>>> import numpy as np
>>> np.set_printoptions(precision=3, suppress=True, linewidth=120, legacy="1.25")
>>> def rd(a):
...     return np.round(a, 3) + 0
... 
>>> X = np.load("case8.npy")
>>> rd(X)
array([[0.053, 0.158, 0.105, 0.158, 0.105, 0.053, 0.158, 0.105, 0.053, 0.053],
       [0.111, 0.167, 0.111, 0.056, 0.   , 0.111, 0.111, 0.167, 0.056, 0.111],
       [0.091, 0.182, 0.273, 0.   , 0.   , 0.091, 0.091, 0.182, 0.091, 0.   ],
       [0.143, 0.   , 0.071, 0.286, 0.214, 0.   , 0.143, 0.071, 0.   , 0.071],
       [0.118, 0.176, 0.   , 0.059, 0.235, 0.059, 0.059, 0.059, 0.059, 0.176],
       [0.143, 0.095, 0.143, 0.095, 0.048, 0.143, 0.   , 0.095, 0.143, 0.095],
       [0.087, 0.043, 0.13 , 0.13 , 0.087, 0.13 , 0.13 , 0.087, 0.043, 0.13 ],
       [0.   , 0.062, 0.188, 0.062, 0.   , 0.   , 0.188, 0.188, 0.188, 0.125],
       [0.158, 0.105, 0.053, 0.158, 0.053, 0.   , 0.158, 0.053, 0.105, 0.158],
       [0.087, 0.   , 0.13 , 0.13 , 0.13 , 0.13 , 0.13 , 0.13 , 0.043, 0.087]])
>>> rng = np.random.default_rng(464)
>>> labels = rng.permutation(10)
>>> out = X[:, labels] * rng.choice([-1, 1], 10)
>>> rd(out)
array([[ 0.053, -0.158,  0.053,  0.105,  0.105, -0.053, -0.158, -0.158,  0.105, -0.053],
       [ 0.111, -0.111,  0.111,  0.111,  0.   , -0.056, -0.167, -0.056,  0.167, -0.111],
       [ 0.091, -0.091,  0.   ,  0.273,  0.   , -0.091, -0.182,  0.   ,  0.182, -0.091],
       [ 0.143, -0.143,  0.071,  0.071,  0.214,  0.   ,  0.   , -0.286,  0.071,  0.   ],
       [ 0.118, -0.059,  0.176,  0.   ,  0.235, -0.059, -0.176, -0.059,  0.059, -0.059],
       [ 0.143,  0.   ,  0.095,  0.143,  0.048, -0.143, -0.095, -0.095,  0.095, -0.143],
       [ 0.087, -0.13 ,  0.13 ,  0.13 ,  0.087, -0.043, -0.043, -0.13 ,  0.087, -0.13 ],
       [ 0.   , -0.188,  0.125,  0.188,  0.   , -0.188, -0.062, -0.062,  0.188,  0.   ],
       [ 0.158, -0.158,  0.158,  0.053,  0.053, -0.105, -0.105, -0.158,  0.053,  0.   ],
       [ 0.087, -0.13 ,  0.087,  0.13 ,  0.13 , -0.043,  0.   , -0.13 ,  0.13 , -0.13 ]])
>>> Uu, _, vt = np.linalg.svd(X.T @ out)
>>> labels
array([0, 6, 9, 2, 4, 8, 1, 3, 7, 5])
>>> rd(Uu @ vt)
array([[ 1.,  0.,  0.,  0.,  0.,  0.,  0.,  0.,  0.,  0.],
       [ 0.,  0.,  0.,  0.,  0.,  0., -1.,  0.,  0.,  0.],
       [ 0.,  0.,  0.,  1.,  0.,  0.,  0.,  0.,  0.,  0.],
       [ 0.,  0.,  0.,  0.,  0.,  0.,  0., -1.,  0.,  0.],
       [ 0.,  0.,  0.,  0.,  1.,  0.,  0.,  0.,  0.,  0.],
       [ 0.,  0.,  0.,  0.,  0.,  0.,  0.,  0.,  0., -1.],
       [ 0., -1.,  0.,  0.,  0.,  0.,  0.,  0.,  0.,  0.],
       [ 0.,  0.,  0.,  0.,  0.,  0.,  0.,  0.,  1.,  0.],
       [ 0.,  0.,  0.,  0.,  0., -1.,  0.,  0.,  0.,  0.],
       [ 0.,  0.,  1.,  0.,  0.,  0.,  0.,  0.,  0.,  0.]])
